$ ipython --no-banner

In [1]: import numpy as np

In [2]: from numpy import linalg as LA

In [3]: np.set_printoptions(precision=3, suppress=True, linewidth=140)

In [4]: feats = np.load("block5.npy")

In [5]: feats
Out[5]: 
array([[ 0,  3,  0,  0,  0],
       [-3,  0,  0,  0,  0],
       [ 0,  0,  0,  1,  0],
       [ 0,  0, -2,  0,  0],
       [ 0,  0,  0,  0, -2]])

In [6]: gram = feats.T @ feats

In [7]: LA.svd(feats, compute_uv=False) ** 2
Out[7]: array([9., 9., 4., 4., 1.])

In [8]: np.trace(gram), (feats ** 2).sum()
Out[8]: (np.int64(27), np.int64(27))

In [9]: gram
Out[9]: 
array([[9, 0, 0, 0, 0],
       [0, 9, 0, 0, 0],
       [0, 0, 4, 0, 0],
       [0, 0, 0, 1, 0],
       [0, 0, 0, 0, 4]])

In [10]: LA.matrix_rank(gram)
Out[10]: np.int64(5)

In [11]: np.allclose(gram, gram.T)
Out[11]: True

In [12]: Y = gram / np.sqrt((gram ** 2).mean(axis=1, keepdims=True))

In [13]: LA.norm(Y, axis=1)
Out[13]: array([2.236, 2.236, 2.236, 2.236, 2.236])

In [14]: LA.matrix_rank(gram - gram.mean(axis=1, keepdims=True))
Out[14]: np.int64(4)

In [15]: M = np.load("layer14.npy")

In [16]: M
Out[16]: 
array([[ -3,   0,   2,  -3],
       [ -4,   3,   3,  -3],
       [ -7,   1,   3,  -6],
       [ -4,   4,   2,  -7],
       [ -6,   2,   1,  -8],
       [ -3,  -1,   4,  -5],
       [ -4,  -1,   1,  -4],
       [ -5,   1,  -2,  -3],
       [ -7,  -2,  -1,  -4],
       [ -4,   0,  -2,  -1],
       [ -1,  -3,  -5,  -4],
       [  2,  -4,  -4,  -3],
       [  3,  -3,  -1,   0],
       [  2,  -6,   0,  -1],
       [ -1,  -9,   2,  -1],
       [ -2, -11,   5,  -2],
       [ -2,  -9,   4,  -5],
       [ -5, -10,   6,  -5],
       [ -3, -10,   9,  -3],
       [ -2, -13,   8,  -3],
       [ -4, -10,   8,   0],
       [ -5, -11,  11,  -1],
       [ -3,  -9,  14,  -4]])

In [17]: Xs = M - M.mean(axis=0)

In [18]: vecs = LA.svd(Xs)[2][:1]

In [19]: Y = Xs - Xs @ vecs.T @ vecs

In [20]: np.round(LA.norm(Y) / LA.norm(Xs), 3)
Out[20]: np.float64(0.577)

In [21]: Y.std(axis=0)
Out[21]: array([2.589, 1.834, 2.452, 1.953])

In [22]: r0, r1 = M[7], M[13]

In [23]: r0 @ r1
Out[23]: np.int64(-13)

In [24]: p = (r0 @ r1) / (r0 @ r0) * r0

In [25]: np.outer(r0, r1)
Out[25]: 
array([[-10,  30,   0,   5],
       [  2,  -6,   0,  -1],
       [ -4,  12,   0,   2],
       [ -6,  18,   0,   3]])

In [26]: p
Out[26]: array([ 1.667, -0.333,  0.667,  1.   ])

In [27]: LA.matrix_rank(np.outer(r0, r1))
Out[27]: np.int64(1)

In [28]: W0 = np.loadtxt("mat.csv", delimiter=",")

In [29]: W0
Out[29]: 
array([[0., 0., 0.],
       [1., 1., 0.],
       [4., 5., 1.]])

In [30]: np.allclose(W0 @ W0.T, W0.T @ W0)
Out[30]: False

In [31]: np.round(np.abs(LA.eigvals(W0)).max(), 3)
Out[31]: np.float64(1.0)

In [32]: np.trace(W0)
Out[32]: np.float64(2.0)

In [33]: (W0 - W0.T) / 2
Out[33]: 
array([[ 0. , -0.5, -2. ],
       [ 0.5,  0. , -2.5],
       [ 2. ,  2.5,  0. ]])

In [34]: left, sigma, vt = LA.svd(W0)

In [35]: vecs = vt[:(sigma > 1e-8).sum()]

In [36]: rng = np.random.default_rng(74167)

In [37]: vec = W0[2] + 5 * W0[0] + rng.integers(2) * np.eye(3)[0]

In [38]: vec
Out[38]: array([5., 5., 1.])

In [39]: np.diag(vecs.T @ vecs)
Out[39]: array([0.667, 0.667, 0.667])

In [40]: round(float(LA.norm(vec - vecs.T @ vecs @ vec)), 3)
Out[40]: 0.577

In [41]: vecs.T @ vecs
Out[41]: 
array([[ 0.667,  0.333, -0.333],
       [ 0.333,  0.667,  0.333],
       [-0.333,  0.333,  0.667]])

In [42]: z = rng.permutation(3)

In [43]: z
Out[43]: array([1, 2, 0])

In [44]: Y = W0[z][:, z]

In [45]: np.sort(np.abs(LA.eigvals(Y)))
Out[45]: array([0., 1., 1.])

In [46]: np.trace(Y)
Out[46]: np.float64(2.0)

In [47]: LA.matrix_rank(W0, rtol=0.1)
Out[47]: np.int64(1)

In [48]: round(float(LA.norm(W0, 2) / LA.norm(W0)), 3)
Out[48]: 0.999

In [49]: np.argsort(-LA.norm(W0, axis=0).round(6), kind="stable")[:3]
Out[49]: array([1, 0, 2])

In [50]: arr = np.load("case7.npy")

In [51]: arr
Out[51]: 
array([[ -2,  -2,   3,  -2,   1,   1,  -2],
       [  1, -22,  -1,  -3,   3,  -1,  -2],
       [  0,   3, -20,   2,  -3,  -1,   0],
       [  1,   0,  -3, -19,  -3,   2,   0],
       [  3,  -2,   3,   2,  10,   3,  -3],
       [  0,   2,  -2,   0,   0,  12,   2],
       [ -3,  -2,  -2,  -1,  -3,  -2,  -3]])

In [52]: Y = arr[0, 0] * arr[1:] - np.outer(arr[1:, 0], arr[0])

In [53]: Y
Out[53]: 
array([[  0,  46,  -1,   8,  -7,   1,   6],
       [  0,  -6,  40,  -4,   6,   2,   0],
       [  0,   2,   3,  40,   5,  -5,   2],
       [  0,  10, -15,   2, -23,  -9,  12],
       [  0,  -4,   4,   0,   0, -24,  -4],
       [  0,  -2,  13,  -4,   9,   7,   0]])

In [54]: np.flatnonzero(~Y.round(6).any(axis=1))
Out[54]: array([], dtype=int64)

In [55]: A = np.array([[1.1, -2.3, -2.5, 0.7],
    ...:     [-0.6, 1.2, 0.4, -1.2],
    ...:     [0.3, -0.1, 0.5, 0.2],
    ...:     [-1.7, 0.1, -0.1, 0.7],
    ...:     [-0.5, -2.1, -0.2, 0.1],
    ...:     [-0.3, -1.4, -1.0, -2.5]])

In [56]: A
Out[56]: 
array([[ 1.1, -2.3, -2.5,  0.7],
       [-0.6,  1.2,  0.4, -1.2],
       [ 0.3, -0.1,  0.5,  0.2],
       [-1.7,  0.1, -0.1,  0.7],
       [-0.5, -2.1, -0.2,  0.1],
       [-0.3, -1.4, -1. , -2.5]])

In [57]: Y = np.c_[A[:, :1] @ np.array([[6]]), np.array([3, 3, 0, 0, 1, 3])]

In [58]: Y
Out[58]: 
array([[  6.6,   3. ],
       [ -3.6,   3. ],
       [  1.8,   0. ],
       [-10.2,   0. ],
       [ -3. ,   1. ],
       [ -1.8,   3. ]])

In [59]: LA.norm(LA.qr(A)[0].T @ Y, axis=0) ** 2 / ((Y ** 2).sum(axis=0) + 1e-12)
Out[59]: array([1.   , 0.741])

In [60]: np.round(LA.norm(Y - A @ LA.lstsq(A, Y)[0], axis=0), 3) + 0
Out[60]: array([0.   , 2.693])

In [61]: vec = np.array([3, 1, -2, 2])

In [62]: rhs = A @ vec

In [63]: rhs
Out[63]: array([ 7.4, -3.8,  0.2, -3.4, -3. , -5.3])

In [64]: LA.lstsq(A, rhs)[0]
Out[64]: array([ 3.,  1., -2.,  2.])

In [65]: rhs = rhs + 0.05 * rng.normal(size=6)

In [66]: rhs
Out[66]: array([ 7.307, -3.785,  0.184, -3.369, -3.   , -5.277])

In [67]: beta, *_ = LA.lstsq(A, rhs)

In [68]: np.round(A.T @ (rhs - A @ beta), 3) + 0
Out[68]: array([0., 0., 0., 0.])

In [69]: beta.round()
Out[69]: array([ 3.,  1., -2.,  2.])

In [70]: [round(float(LA.norm(LA.solve(A.T @ A + lam * np.eye(4), A.T @ rhs))), 2) for lam in (0, 1, 10, 100)]
Out[70]: [4.21, 3.52, 1.63, 0.29]

In [71]: gram = A.T @ A

In [72]: (A @ A.T).shape
Out[72]: (6, 6)

In [73]: np.diag(gram)
Out[73]: array([ 4.89, 13.12,  7.71,  8.72])

In [74]: np.diff(A, axis=0)
Out[74]: 
array([[-1.7,  3.5,  2.9, -1.9],
       [ 0.9, -1.3,  0.1,  1.4],
       [-2. ,  0.2, -0.6,  0.5],
       [ 1.2, -2.2, -0.1, -0.6],
       [ 0.2,  0.7, -0.8, -2.6]])

In [75]: A.sum(axis=1)
Out[75]: array([-3. , -0.2,  0.9, -1. , -2.7, -5.2])

In [76]: A - A[0]
Out[76]: 
array([[ 0. ,  0. ,  0. ,  0. ],
       [-1.7,  3.5,  2.9, -1.9],
       [-0.8,  2.2,  3. , -0.5],
       [-2.8,  2.4,  2.4,  0. ],
       [-1.6,  0.2,  2.3, -0.6],
       [-1.4,  0.9,  1.5, -3.2]])

In [77]: np.abs(A).max()
Out[77]: np.float64(2.5)

In [78]: np.count_nonzero(A)
Out[78]: np.int64(24)

In [79]: LA.rank(A)
AttributeError: module 'numpy.linalg' has no attribute 'rank'


In [80]: mat = np.load("test3.npy")

In [81]: mat
Out[81]: 
array([[ 0.748,  1.705,  1.47 ,  1.469,  0.07 ,  1.426],
       [-3.4  ,  2.291,  2.659, -2.789, -2.596, -1.151],
       [-8.214,  0.731,  1.553, -5.455, -9.295, -2.321],
       [-3.09 , -0.43 ,  2.215, -4.109, -4.09 , -2.269],
       [-4.766,  3.027,  2.727, -3.201, -3.525, -1.207],
       [-3.389,  5.576,  3.644, -1.687,  0.043, -0.271],
       [-2.992, -0.116,  0.661, -1.194, -5.389,  0.043],
       [-0.896,  2.698,  2.108,  0.137, -0.44 ,  0.689],
       [-1.985,  0.014,  2.217, -3.006, -2.761, -1.608],
       [-3.048, -0.551,  1.31 , -2.675, -5.013, -1.13 ],
       [ 0.468,  1.762,  1.862,  0.677,  0.212,  0.848],
       [-6.71 , -0.335,  2.444, -6.825, -7.433, -3.718],
       [-2.582,  3.931,  2.709, -0.961, -0.907,  0.148],
       [ 6.751,  8.32 ,  1.999, 10.101,  9.91 ,  7.131],
       [-5.022,  1.248,  2.609, -4.656, -4.789, -2.32 ],
       [ 2.192,  0.849,  1.34 ,  1.935,  0.957,  1.51 ]])

In [82]: r = LA.matrix_rank(mat)

In [83]: r
Out[83]: np.int64(4)

In [84]: N = LA.svd(mat)[2][r:].T

In [85]: np.allclose(mat @ N, 0)
Out[85]: True

In [86]: [int(LA.matrix_rank(mat[:, :j + 1])) for j in range(6)]
Out[86]: [1, 2, 3, 4, 4, 4]

In [87]: N.shape
Out[87]: (6, 2)
